% python3 -q
>>> import numpy as np
>>> import numpy.linalg as la
>>> np.set_printoptions(precision=2, suppress=True, linewidth=200)
>>> rnd = lambda a: np.round(a, 2) + 0
>>> Q, _ = la.qr(np.array([[2.3, 2.8, -1.1, -1.2, 0.6, -0.7, 0.1, -1.6],
...     [-0.2, -0.4, -0.4, 0.1, 1.6, -1.3, -2.3, -2.0],
...     [0.6, -2.5, 0.6, -0.4, -0.5, -0.5, 0.8, 0.8],
...     [0.4, 0.6, -1.7, -1.6, 0.9, -1.1, -1.3, 0.1],
...     [-0.2, 0.1, 0.6, -0.3, 1.8, 0.7, 0.8, -0.3],
...     [1.1, -0.5, -0.5, -0.7, 0.5, 0.3, -1.2, -0.9],
...     [-0.5, 0.0, 1.0, -0.2, 0.4, -0.2, 2.1, 0.2],
...     [1.6, 1.1, -1.0, 0.1, -0.2, -0.5, -0.4, -2.3]]))
>>> E = Q[:, :8]
>>> print(rnd(E))
[[-0.73  0.38 -0.25 -0.24  0.    0.21 -0.31 -0.25]
 [ 0.06 -0.08  0.3   0.13 -0.74  0.51 -0.28  0.02]
 [-0.19 -0.84 -0.16 -0.2   0.11  0.28  0.14 -0.29]
 [-0.13  0.1   0.74 -0.57  0.11  0.06  0.29  0.01]
 [ 0.06  0.07 -0.29 -0.35 -0.62 -0.41  0.38 -0.29]
 [-0.35 -0.35  0.08 -0.13 -0.18 -0.51 -0.36  0.56]
 [ 0.16  0.09 -0.42 -0.42  0.    0.43  0.18  0.63]
 [-0.51  0.02  0.05  0.49 -0.12  0.07  0.64  0.25]]
>>> E.reshape(8, 9)
Traceback (most recent call last):
  File "<python-input-7>", line 1, in <module>
    E.reshape(8, 9)
    ~~~~~~~~~^^^^^^
ValueError: cannot reshape array of size 64 into shape (8,9)
>>> print(rnd(E.ravel(order="F")))
[-0.73  0.06 -0.19 -0.13  0.06 -0.35  0.16 -0.51  0.38 -0.08 -0.84  0.1   0.07 -0.35  0.09  0.02 -0.25  0.3  -0.16  0.74 -0.29  0.08 -0.42  0.05 -0.24  0.13 -0.2  -0.57 -0.35 -0.13 -0.42  0.49  0.
 -0.74  0.11  0.11 -0.62 -0.18  0.   -0.12  0.21  0.51  0.28  0.06 -0.41 -0.51  0.43  0.07 -0.31 -0.28  0.14  0.29  0.38 -0.36  0.18  0.64 -0.25  0.02 -0.29  0.01 -0.29  0.56  0.63  0.25]
>>> print(rnd(E.reshape(-1, 2)))
[[-0.73  0.38]
 [-0.25 -0.24]
 [ 0.    0.21]
 [-0.31 -0.25]
 [ 0.06 -0.08]
 [ 0.3   0.13]
 [-0.74  0.51]
 [-0.28  0.02]
 [-0.19 -0.84]
 [-0.16 -0.2 ]
 [ 0.11  0.28]
 [ 0.14 -0.29]
 [-0.13  0.1 ]
 [ 0.74 -0.57]
 [ 0.11  0.06]
 [ 0.29  0.01]
 [ 0.06  0.07]
 [-0.29 -0.35]
 [-0.62 -0.41]
 [ 0.38 -0.29]
 [-0.35 -0.35]
 [ 0.08 -0.13]
 [-0.18 -0.51]
 [-0.36  0.56]
 [ 0.16  0.09]
 [-0.42 -0.42]
 [ 0.    0.43]
 [ 0.18  0.63]
 [-0.51  0.02]
 [ 0.05  0.49]
 [-0.12  0.07]
 [ 0.64  0.25]]
>>> T = E.reshape(8, 2, -1)
>>> print(rnd(T.sum(axis=1)))
[[-0.73  0.59 -0.56 -0.49]
 [-0.67  0.43  0.02  0.15]
 [-0.08 -0.56 -0.02 -0.49]
 [-0.02  0.15  1.03 -0.56]
 [-0.56 -0.35  0.09 -0.64]
 [-0.53 -0.86 -0.28  0.42]
 [ 0.15  0.52 -0.24  0.21]
 [-0.63  0.09  0.69  0.74]]
>>> print(rnd(np.einsum("ihd,ihd->ih", T, T)))
[[0.8  0.2 ]
 [0.12 0.88]
 [0.8  0.2 ]
 [0.9  0.1 ]
 [0.21 0.79]
 [0.27 0.73]
 [0.39 0.61]
 [0.5  0.5 ]]
>>> print(rnd(T[:, 0]))
[[-0.73  0.38 -0.25 -0.24]
 [ 0.06 -0.08  0.3   0.13]
 [-0.19 -0.84 -0.16 -0.2 ]
 [-0.13  0.1   0.74 -0.57]
 [ 0.06  0.07 -0.29 -0.35]
 [-0.35 -0.35  0.08 -0.13]
 [ 0.16  0.09 -0.42 -0.42]
 [-0.51  0.02  0.05  0.49]]
>>> print(rnd(E[:, 0] @ E[:, 6]))
0.0
>>> print(rnd(la.pinv(E)))
[[-0.73  0.06 -0.19 -0.13  0.06 -0.35  0.16 -0.51]
 [ 0.38 -0.08 -0.84  0.1   0.07 -0.35  0.09  0.02]
 [-0.25  0.3  -0.16  0.74 -0.29  0.08 -0.42  0.05]
 [-0.24  0.13 -0.2  -0.57 -0.35 -0.13 -0.42  0.49]
 [ 0.   -0.74  0.11  0.11 -0.62 -0.18  0.   -0.12]
 [ 0.21  0.51  0.28  0.06 -0.41 -0.51  0.43  0.07]
 [-0.31 -0.28  0.14  0.29  0.38 -0.36  0.18  0.64]
 [-0.25  0.02 -0.29  0.01 -0.29  0.56  0.63  0.25]]
>>> print(rnd(la.norm(E, axis=0)))
[1. 1. 1. 1. 1. 1. 1. 1.]
>>> A = np.loadtxt("m.csv", delimiter=",")
>>> print(A)
[[ 0.  1.  2.  2.  2. -2.]
 [ 0.  0.  0.  2.  0. -3.]
 [ 0.  0.  0. -2. -3. -2.]
 [ 0.  0.  0.  0. -1. -1.]
 [ 0.  0.  0.  0.  0.  2.]
 [ 0.  0.  0.  0.  0.  0.]]
>>> print((A - A.T) / 2)
[[ 0.   0.5  1.   1.   1.  -1. ]
 [-0.5  0.   0.   1.   0.  -1.5]
 [-1.   0.   0.  -1.  -1.5 -1. ]
 [-1.  -1.   1.   0.  -0.5 -0.5]
 [-1.   0.   1.5  0.5  0.   1. ]
 [ 1.   1.5  1.   0.5 -1.   0. ]]
>>> print(np.allclose(A @ A.T, A.T @ A))
False
>>> print(A @ A)
[[ 0.  0.  0. -2. -8. -5.]
 [ 0.  0.  0.  0. -2. -2.]
 [ 0.  0.  0.  0.  2. -4.]
 [ 0.  0.  0.  0.  0. -2.]
 [ 0.  0.  0.  0.  0.  0.]
 [ 0.  0.  0.  0.  0.  0.]]
>>> def softmax(z):
...     e = np.exp(z - z.max(axis=-1, keepdims=True))
...     return e / e.sum(axis=-1, keepdims=True)
... 
>>> print(rnd(softmax(10 * A[0])))
[0.   0.   0.33 0.33 0.33 0.  ]
>>> print(rnd(softmax(A[0] + -1)))
[0.04 0.1  0.28 0.28 0.28 0.01]
>>> print(rnd(softmax(A[0])))
[0.04 0.1  0.28 0.28 0.28 0.01]
>>> S = A @ A.T / np.sqrt(6)
>>> print(rnd(softmax(S + np.triu(np.full(S.shape, -np.inf), 1))))
[[1.   0.   0.   0.   0.   0.  ]
 [0.23 0.77 0.   0.   0.   0.  ]
 [0.   0.   1.   0.   0.   0.  ]
 [0.07 0.24 0.54 0.16 0.   0.  ]
 [0.03 0.01 0.03 0.07 0.85 0.  ]
 [0.17 0.17 0.17 0.17 0.17 0.17]]
>>> rk = la.matrix_rank(A)
>>> print(rk)
4
>>> ns = la.svd(A)[2][rk:].T
>>> print([int(la.matrix_rank(np.delete(A, i, axis=0))) for i in range(6)])
[3, 4, 4, 4, 4, 4]
>>> print(rnd(ns @ ns.T))
[[ 1.   0.   0.   0.   0.   0. ]
 [ 0.   0.8 -0.4  0.   0.   0. ]
 [ 0.  -0.4  0.2  0.   0.   0. ]
 [ 0.   0.   0.   0.   0.   0. ]
 [ 0.   0.   0.   0.   0.   0. ]
 [ 0.   0.   0.   0.   0.   0. ]]
>>> print(np.allclose(A @ ns, 0))
True
>>> print(la.matrix_rank(A.T @ A), la.matrix_rank(A @ A.T))
4 4
>>> print([int(la.matrix_rank(A[:, :j + 1])) for j in range(6)])
[0, 1, 1, 2, 3, 4]
>>> print([int(la.matrix_rank(A[:i])) for i in range(1, len(A) + 1)])
[1, 2, 3, 4, 4, 4]
